>>> import numpy as np
>>> np.set_printoptions(precision=1, suppress=True, linewidth=120)
>>> X = np.load("run4.npy")
>>> X
array([[  3.1,  16.3,  -4.8,  -4.8,  -8.9],
       [  2.7,  -5.9,   3.3,   7.1,  17.2],
       [  8.1,  -7.7,  -2.1,   6.1, -15.3],
       [  7.5,  -2.2,  -8.8,  16.1,   1.9],
       [  9.1,  -3.9,   0.8,  14.8,   9. ],
       [ -7.9,   5.6, -16.2,  -6.5,  -1.3],
       [  3.5,   9.5,   7.8, -15. ,  -2.9],
       [ 11.3,   8.5,  11.6,   4.5,  -6.7],
       [  5.4,   6. , -11.7,  -3.2, -13.7],
       [ -6. ,  13.2,   0.7, -13.7,  -1.2],
       [-10.5,   3.1,  -3.2, -13.8,  -8.9],
       [  5.6, -15.8,   0. , -10.7,   1.8],
       [  5.5,   9.8,  -5.9, -13.2,  -8. ],
       [  9.7,  10.4,   5.9,  -0.1,  12.7],
       [ -4.7,  -4.3,  10. ,   8.8,  13.5],
       [ -9.6,  -9. ,  -4.7,  12.3,   7.3],
       [ -3.9,  -5.5,  -0.8,  18.5,  -3.5],
       [  2.4,  -0.7,  -6.8, -16. ,   9.6],
       [ -7.8,   2.1,   3.7,   1.6,  17.9],
       [ 11.1,   7.3,   8.2,   9.5,  -8.2],
       [ -7. ,   3.3,  -6.3,  14. , -10.1],
       [ 10. ,  -1.7,  -3.2,  16.9,   0.5],
       [-12.1,  10.9,  -2.1,  -5.9,  -9.8],
       [ -8.6,  -8.8,  11.8,  -8.5,  -6.1],
       [  6.9,  -7.9,   4.1,   8.3, -14.3],
       [ 14.8,  -1.2,   2.7, -13. ,   1.4],
       [  0. , -18.8,   0.6,  -4.5,  -5.3],
       [  0.1, -17.7,  -3.3,  -1.9,  -8.6],
       [-14.4,  13.4,   0.8,  -3.2,  -1.7],
       [  6.8, -10.8,  11.4,   8.7,   5.4],
       [ -9.4,  -4.2,   0.6,  -2.3, -16.9],
       [ -3.4,   0.6,   5.6,  18.9,  -0.2],
       [  8.4,   5.9,  11.8,  -1.4,  12.4],
       [  2.6, -10.1, -11.4, -12.2,   3.3],
       [  3.8,   9.9, -17. ,   0.2,  -0.4],
       [ -1.8, -11. ,  -8.2, -10.7,   9.8],
       [ 19.6,  -0.8,  -2. ,   3.5,   0.1],
       [ 15.4,  -5.8,   3.3,  -5.3,   9.5],
       [ -6.7,  -7.9, -13.7,  10.2,   1.4]])
>>> B = np.c_[X[:, :1] @ np.array([[-3]]), np.array([2, 1, 1, 2, 1, 0, 2, 1, 2, 3, 1, 1, 3, 0, 0, 3, 1, 3, 0, 2, 2, 3, 3, 1, 0, 1, 1, 3, 2, 3, 1, 0, 2, 2, 0, 3, 1, 3, 2])]
>>> print(B)
[[ -9.3   2. ]
 [ -8.1   1. ]
 [-24.3   1. ]
 [-22.5   2. ]
 [-27.3   1. ]
 [ 23.7   0. ]
 [-10.5   2. ]
 [-33.9   1. ]
 [-16.2   2. ]
 [ 18.    3. ]
 [ 31.5   1. ]
 [-16.8   1. ]
 [-16.5   3. ]
 [-29.1   0. ]
 [ 14.1   0. ]
 [ 28.8   3. ]
 [ 11.7   1. ]
 [ -7.2   3. ]
 [ 23.4   0. ]
 [-33.3   2. ]
 [ 21.    2. ]
 [-30.    3. ]
 [ 36.3   3. ]
 [ 25.8   1. ]
 [-20.7   0. ]
 [-44.4   1. ]
 [  0.    1. ]
 [ -0.3   3. ]
 [ 43.2   2. ]
 [-20.4   3. ]
 [ 28.2   1. ]
 [ 10.2   0. ]
 [-25.2   2. ]
 [ -7.8   2. ]
 [-11.4   0. ]
 [  5.4   3. ]
 [-58.8   1. ]
 [-46.2   3. ]
 [ 20.1   2. ]]
>>> np.linalg.norm(np.linalg.qr(X)[0].T @ B, axis=0) ** 2 / ((B ** 2).sum(axis=0) + 1e-12)
array([1. , 0.1])
>>> np.round(np.linalg.lstsq(X, B[:, 0])[0], 1) + 0
array([-3.,  0.,  0.,  0.,  0.])
>>> round(float(np.linalg.norm(B, "nuc")), 1)
171.2
>>> W1 = np.array([[-1, 2, -1], [-3, 2, -1], [-2, 3, -1], [-2, -1, -1], [-1, -1, 1]])
>>> c = np.array([9, 2, -8])
>>> H = np.maximum(X @ W1 + c, 0)
>>> np.linalg.matrix_rank(H)
np.int64(3)
>>> (H > 0).astype(int)
array([[0, 1, 0],
       [0, 0, 1],
       [1, 1, 0],
       [0, 0, 0],
       [0, 0, 0],
       [1, 0, 1],
       [0, 1, 0],
       [0, 1, 0],
       [1, 1, 0],
       [1, 1, 0],
       [1, 1, 1],
       [1, 0, 1],
       [1, 1, 0],
       [0, 1, 0],
       [0, 0, 0],
       [1, 0, 1],
       [0, 0, 0],
       [1, 0, 1],
       [0, 0, 1],
       [0, 1, 0],
       [1, 0, 0],
       [0, 0, 0],
       [1, 1, 0],
       [1, 1, 0],
       [1, 1, 0],
       [1, 1, 0],
       [1, 0, 1],
       [1, 0, 1],
       [0, 1, 0],
       [0, 1, 0],
       [1, 0, 0],
       [0, 0, 0],
       [0, 1, 0],
       [1, 0, 1],
       [1, 0, 0],
       [1, 0, 1],
       [0, 1, 0],
       [1, 1, 0],
       [1, 0, 1]])
>>> basis = np.array([[-1, -1], [-1, -1], [-2, 0]])
>>> W1 @ basis
array([[ 1, -1],
       [ 3,  1],
       [ 1, -1],
       [ 5,  3],
       [ 0,  2]])
>>> (H @ basis).round(6).argmax(axis=1)
array([0, 1, 0, 0, 0, 1, 0, 0, 0, 0, 1, 1, 0, 0, 0, 1, 0, 1, 1, 0, 0, 0, 0, 0, 0, 0, 1, 1, 0, 0, 0, 0, 0, 1, 0, 1, 0,
       0, 1])
